$ python3 -q
>>> import numpy as np
>>> from numpy import linalg as LA
>>> np.set_printoptions(precision=1, suppress=True, linewidth=100, sign=" ")
>>> mat = np.array([[-0.2, 0.0, 1.5, -0.9],
...     [1.2, 0.0, 1.1, -1.6],
...     [-1.1, -0.9, 0.9, -0.7]])
>>> rng = np.random.default_rng(637169)
>>> mat[2] = mat[0] + 0.3 * rng.normal(size=4)
>>> mat.round(1) + 0
array([[-0.2,  0. ,  1.5, -0.9],
       [ 1.2,  0. ,  1.1, -1.6],
       [ 0. , -0.1,  1.4, -0.7]])
>>> Uu, sv, Vh = LA.svd(mat, full_matrices=False)
>>> np.round(Vh @ Vh.T, 1) + 0
array([[ 1.,  0.,  0.],
       [ 0.,  1.,  0.],
       [ 0.,  0.,  1.]])
>>> Uu.shape, sv.shape, Vh.shape
((3, 3), (3,), (3, 4))
>>> round(float(np.sqrt((sv ** 2).sum())), 1), np.round(LA.norm(mat), 1)
(3.3, np.float64(3.3))
>>> np.round(np.abs(Vh[0]), 1) + 0
array([ 0.2,  0. ,  0.7,  0.6])
>>> np.allclose(Uu * sv @ Vh, mat)
True
>>> sv
array([ 3. ,  1.2,  0.1])
>>> m1 = np.loadtxt("case8.csv", delimiter=",")
>>> m1
array([[-0.4, -0.9,  0.9,  2.7],
       [-2.2,  0.4,  1.9,  0.6],
       [-2.4,  1.5, -0.4, -1. ],
       [ 2. ,  1.1,  0.1,  2. ],
       [ 1.7,  1.2, -1.8, -1.2],
       [ 2.7,  0. , -1. , -0.8],
       [ 2.2, -0.8, -1.5,  1. ],
       [ 1.3, -0.4,  2.6, -0.6],
       [ 2. ,  0.4,  1.8,  1.1],
       [-1.8, -0.2,  2.4,  0.2]])
>>> cen = m1 - m1.mean(axis=0)
>>> Uu, sv, Vh = LA.svd(cen, full_matrices=False)
>>> np.abs(Vh[0]).argmax()
np.int64(0)
>>> np.searchsorted(np.cumsum(sv ** 2) / (sv ** 2).sum(), 0.9) + 1
np.int64(3)
>>> round((sv ** 2).sum() ** 2 / (sv ** 4).sum(), 1)
np.float64(2.6)
>>> np.abs(Vh[-1])
array([ 0.1,  0.9,  0.2,  0.2])
>>> cen = (m1 - m1.mean(axis=0)) / m1.std(axis=0)
>>> np.argwhere(np.abs(cen) > 2)
array([], shape=(0, 2), dtype=int64)
>>> cen.std(axis=0)
array([ 1.,  1.,  1.,  1.])
>>> coef = LA.lstsq(np.delete(cen, 3, axis=1), cen[:, 3])[0]
>>> np.abs(coef).argmax()
np.int64(1)
>>> np.round(1 - np.var(cen[:, 3] - np.delete(cen, 3, axis=1) @ coef), 1)
np.float64(0.2)
>>> J = np.load("x.npy")
>>> J
array([[-1.,  0., -2., -2., -2.,  0.],
       [ 0., -1.,  0.,  0.,  0., -2.],
       [-2.,  0., -1., -2., -2.,  0.],
       [-2.,  0., -2., -1., -2.,  0.],
       [-2.,  0., -2., -2., -1.,  0.],
       [ 0., -2.,  0.,  0.,  0., -1.]])
>>> theta = np.radians(180)
>>> Rm = np.eye(6)
>>> Rm[0, 0] = Rm[1, 1] = np.cos(theta)
>>> Rm[0, 1], Rm[1, 0] = -np.sin(theta), np.sin(theta)
>>> Rm.round(1) + 0
array([[-1.,  0.,  0.,  0.,  0.,  0.],
       [ 0., -1.,  0.,  0.,  0.,  0.],
       [ 0.,  0.,  1.,  0.,  0.,  0.],
       [ 0.,  0.,  0.,  1.,  0.,  0.],
       [ 0.,  0.,  0.,  0.,  1.,  0.],
       [ 0.,  0.,  0.,  0.,  0.,  1.]])
>>> A2 = J @ Rm.T
>>> np.allclose(J @ J.T, A2 @ A2.T)
True
>>> A2.round(1) + 0
array([[ 1.,  0., -2., -2., -2.,  0.],
       [ 0.,  1.,  0.,  0.,  0., -2.],
       [ 2.,  0., -1., -2., -2.,  0.],
       [ 2.,  0., -2., -1., -2.,  0.],
       [ 2.,  0., -2., -2., -1.,  0.],
       [ 0.,  2.,  0.,  0.,  0., -1.]])
>>> np.abs(A2 - J).max(axis=0)
array([ 4.,  4.,  0.,  0.,  0.,  0.])
>>> W2 = np.array([[1.5, 3.1, -0.2, 0.6, 1.5], [0.1, 0.6, -0.5, 1.1, 1.2]])
>>> M = np.array([[0, 2],
...     [2, 3],
...     [1, 3],
...     [0, 1],
...     [0, 3],
...     [2, 2],
...     [2, 2],
...     [1, 0],
...     [0, 1],
...     [0, 0],
...     [3, 0],
...     [3, 0],
...     [1, 3],
...     [1, 2],
...     [1, 3],
...     [3, 3],
...     [2, 2],
...     [0, 3],
...     [0, 3],
...     [1, 0],
...     [3, 3]]) @ W2 + 0.1 * rng.normal(size=(21, 5))
>>> M.round(1) + 0
array([[ 0.2,  1.3, -1. ,  2.2,  2.3],
       [ 3.2,  8.1, -2. ,  4.3,  6.4],
       [ 1.8,  4.9, -1.6,  4.1,  5.1],
       [ 0.2,  0.6, -0.4,  1. ,  1.1],
       [ 0.3,  1.8, -1.6,  3.3,  3.5],
       [ 3.3,  7.3, -1.5,  3.4,  5.4],
       [ 3.1,  7.5, -1.4,  3.3,  5.6],
       [ 1.5,  3.1, -0.4,  0.4,  1.6],
       [ 0.1,  0.7, -0.5,  1.1,  1.1],
       [ 0. ,  0. , -0.1,  0.1,  0. ],
       [ 4.4,  9.2, -0.5,  1.7,  4.6],
       [ 4.6,  9.2, -0.5,  1.7,  4.6],
       [ 1.8,  5. , -1.7,  3.9,  5. ],
       [ 1.7,  4.4, -1.1,  2.8,  3.8],
       [ 1.8,  4.8, -1.6,  3.9,  4.9],
       [ 4.7, 11.2, -2.2,  5.1,  8.2],
       [ 3.2,  7.4, -1.5,  3.3,  5.4],
       [ 0.4,  1.8, -1.4,  3.3,  3.7],
       [ 0.5,  1.8, -1.5,  3.3,  3.6],
       [ 1.5,  3.2, -0.4,  0.5,  1.5],
       [ 4.8, 11.2, -2. ,  5.1,  8. ]])
>>> labels = rng.permutation(5)
>>> A2 = M[:, labels] * rng.choice([-1, 1], 5)
>>> A2.round(1) + 0
array([[ -2.2,   1. ,   0.2,   2.3,  -1.3],
       [ -4.3,   2. ,   3.2,   6.4,  -8.1],
       [ -4.1,   1.6,   1.8,   5.1,  -4.9],
       [ -1. ,   0.4,   0.2,   1.1,  -0.6],
       [ -3.3,   1.6,   0.3,   3.5,  -1.8],
       [ -3.4,   1.5,   3.3,   5.4,  -7.3],
       [ -3.3,   1.4,   3.1,   5.6,  -7.5],
       [ -0.4,   0.4,   1.5,   1.6,  -3.1],
       [ -1.1,   0.5,   0.1,   1.1,  -0.7],
       [ -0.1,   0.1,   0. ,   0. ,   0. ],
       [ -1.7,   0.5,   4.4,   4.6,  -9.2],
       [ -1.7,   0.5,   4.6,   4.6,  -9.2],
       [ -3.9,   1.7,   1.8,   5. ,  -5. ],
       [ -2.8,   1.1,   1.7,   3.8,  -4.4],
       [ -3.9,   1.6,   1.8,   4.9,  -4.8],
       [ -5.1,   2.2,   4.7,   8.2, -11.2],
       [ -3.3,   1.5,   3.2,   5.4,  -7.4],
       [ -3.3,   1.4,   0.4,   3.7,  -1.8],
       [ -3.3,   1.5,   0.5,   3.6,  -1.8],
       [ -0.5,   0.4,   1.5,   1.5,  -3.2],
       [ -5.1,   2. ,   4.8,   8. , -11.2]])
>>> Uu, _, Vh = LA.svd(M.T @ A2)
>>> labels
array([ 3,  2,  0,  4,  1])
>>> np.round(Uu @ Vh, 1) + 0
array([[ 0.,  0.,  1.,  0.,  0.],
       [ 0.,  0.,  0.,  0., -1.],
       [ 0., -1.,  0.,  0.,  0.],
       [-1.,  0.,  0.,  0.,  0.],
       [ 0.,  0.,  0.,  1.,  0.]])
